In [1]: import numpy as np

In [2]: from numpy import linalg as LA

In [3]: np.set_printoptions(precision=1, suppress=True, linewidth=100, sign=" ")

In [4]: rng = np.random.default_rng(162)

In [5]: idx = rng.integers(0, 3, 5)

In [6]: F = (idx[:, None] == idx) * -2 + np.eye(5)

In [7]: print(F)
[[-1.  0.  0.  0.  0.]
 [ 0. -1.  0. -2. -2.]
 [ 0.  0. -1.  0.  0.]
 [ 0. -2.  0. -1. -2.]
 [ 0. -2.  0. -2. -1.]]

In [8]: evals, evecs = LA.eig(F)

In [9]: print(evals)
[ 1. -5.  1. -1. -1.]

In [10]: print(np.round(np.prod(evals), 1))
-5.0

In [11]: print(np.round(F @ evecs[:, 0] - evals[0] * evecs[:, 0], 1) + 0)
[ 0.  0.  0.  0.  0.]

In [12]: print(np.sort(LA.eigvals(F @ F)))
[  1.   1.   1.   1.  25.]

In [13]: print(np.trace(F))
-5.0

In [14]: print(np.allclose(F, F.T))
True

In [15]: print(np.allclose(F @ F.T, F.T @ F))
True

In [16]: print(np.sort(np.abs(LA.eigvals(F))))
[ 1.  1.  1.  1.  5.]

In [17]: print(round(np.abs(LA.eigvals(F)).max(), 1))
5.0

In [18]: evals, evecs = LA.eigh(F)

In [19]: print(np.unique(evals.round(6) + 0, return_counts=True)[1])
[ 1  2  2]

In [20]: print(evals)
[-5. -1. -1.  1.  1.]

In [21]: print(LA.svd(F, compute_uv=False))
[ 5.  1.  1.  1.  1.]

In [22]: print(LA.eigvalsh(F @ F))
[  1.   1.   1.   1.  25.]

In [23]: print(np.round(evecs.T @ evecs, 1) + 0)
[[ 1.  0.  0.  0.  0.]
 [ 0.  1.  0.  0.  0.]
 [ 0.  0.  1.  0.  0.]
 [ 0.  0.  0.  1.  0.]
 [ 0.  0.  0.  0.  1.]]

In [24]: print(np.round(evals.sum(), 1), np.trace(F))
-5.0 -5.0

In [25]: u = np.array([0, 2, 2, 2, 3])

In [26]: Y = F + np.outer(u, np.eye(5)[2])

In [27]: print(LA.matrix_rank(LA.inv(Y) - LA.inv(F), tol=1e-8))
1

In [28]: print(LA.matrix_rank(Y - F))
1

In [29]: mat = np.loadtxt("out17.csv", delimiter=",")

In [30]: print(mat)
[[ 4.  4.  1.]
 [ 0.  7.  2.]
 [ 0.  0.  2.]
 [ 0.  9.  4.]
 [ 6.  9.  3.]
 [ 4. -3. -1.]]

In [31]: u = np.array([2, -6])

In [32]: print(np.array([np.convolve(row, u, "same") for row in mat]))
[[  8. -16. -22.]
 [  0.  14. -38.]
 [  0.   0.   4.]
 [  0.  18. -46.]
 [ 12. -18. -48.]
 [  8. -30.  16.]]

In [33]: feats = np.load("data.npy")

In [34]: print(feats)
[[-1. -3.  0.]
 [-3.  0. -3.]
 [ 0. -3. -1.]]

In [35]: # symmetric

In [36]: u = np.array([5, 1])

In [37]: print(np.convolve(feats[0], u))
[ -5. -16.  -3.   0.]

In [38]: print(np.array([np.convolve(row, u, "same") for row in feats]))
[[ -5. -16.  -3.]
 [-15.  -3. -15.]
 [  0. -15.  -8.]]

In [39]: print(np.correlate(feats[0], feats[2], "full"))
[ 1.  6.  9.  0.  0.]

In [40]: idx = rng.permutation(3)

In [41]: Y = feats[:, idx] * rng.choice([-1, 1], 3)

In [42]: print(Y)
[[-1. -3. -0.]
 [-3.  0.  3.]
 [ 0. -3.  1.]]

In [43]: left, _, VT = LA.svd(feats.T @ Y)

In [44]: print(idx)
[ 0  1  2]

In [45]: print(np.round(LA.lstsq(feats, Y)[0], 1) + 0)
[[ 1.  0.  0.]
 [ 0.  1.  0.]
 [ 0.  0. -1.]]

In [46]: E = np.array([[0.5, -2.2, -0.3, -1.2, 0.4, -0.7, 0.4, 0.5, -2.6, 0.0],
    ...:     [0.0, -1.3, 1.4, 0.3, 0.8, -0.9, 1.5, 2.9, -0.5, -0.9],
    ...:     [0.3, -1.0, -0.2, 0.6, -0.9, 1.3, -0.1, 0.5, 0.7, 0.5],
    ...:     [-1.1, 0.0, 2.1, -1.4, 0.2, -0.2, 1.0, -1.0, 0.2, 0.8],
    ...:     [-0.1, 1.6, -0.8, -3.5, -0.2, 0.6, 0.4, -0.3, 0.5, -1.3],
    ...:     [1.2, -0.1, 0.5, 0.0, 0.1, -0.7, -1.3, -1.3, 1.1, -0.3],
    ...:     [-1.2, -0.1, -1.9, 0.3, 0.8, -0.5, 0.8, 0.8, -2.6, -0.8],
    ...:     [-0.1, 2.2, -0.3, 1.6, -0.9, -0.2, 1.4, 3.1, -1.0, 0.9],
    ...:     [1.7, -1.4, 1.7, 0.7, -0.6, 0.8, 0.9, -1.2, 0.1, 0.6],
    ...:     [-2.0, 0.1, 1.3, 0.1, -0.8, -0.9, 1.1, -0.8, 1.3, 0.8]])

In [47]: E[:, 9] *= 10

In [48]: print(E)
[[  0.5  -2.2  -0.3  -1.2   0.4  -0.7   0.4   0.5  -2.6   0. ]
 [  0.   -1.3   1.4   0.3   0.8  -0.9   1.5   2.9  -0.5  -9. ]
 [  0.3  -1.   -0.2   0.6  -0.9   1.3  -0.1   0.5   0.7   5. ]
 [ -1.1   0.    2.1  -1.4   0.2  -0.2   1.   -1.    0.2   8. ]
 [ -0.1   1.6  -0.8  -3.5  -0.2   0.6   0.4  -0.3   0.5 -13. ]
 [  1.2  -0.1   0.5   0.    0.1  -0.7  -1.3  -1.3   1.1  -3. ]
 [ -1.2  -0.1  -1.9   0.3   0.8  -0.5   0.8   0.8  -2.6  -8. ]
 [ -0.1   2.2  -0.3   1.6  -0.9  -0.2   1.4   3.1  -1.    9. ]
 [  1.7  -1.4   1.7   0.7  -0.6   0.8   0.9  -1.2   0.1   6. ]
 [ -2.    0.1   1.3   0.1  -0.8  -0.9   1.1  -0.8   1.3   8. ]]

In [49]: # column 9 dominates

In [50]: print(round(np.abs(LA.eigvals(E)).max(), 1))
9.8

In [51]: print(np.allclose(E, E.T))
False

In [52]: print(np.allclose(E @ E.T, E.T @ E))
False
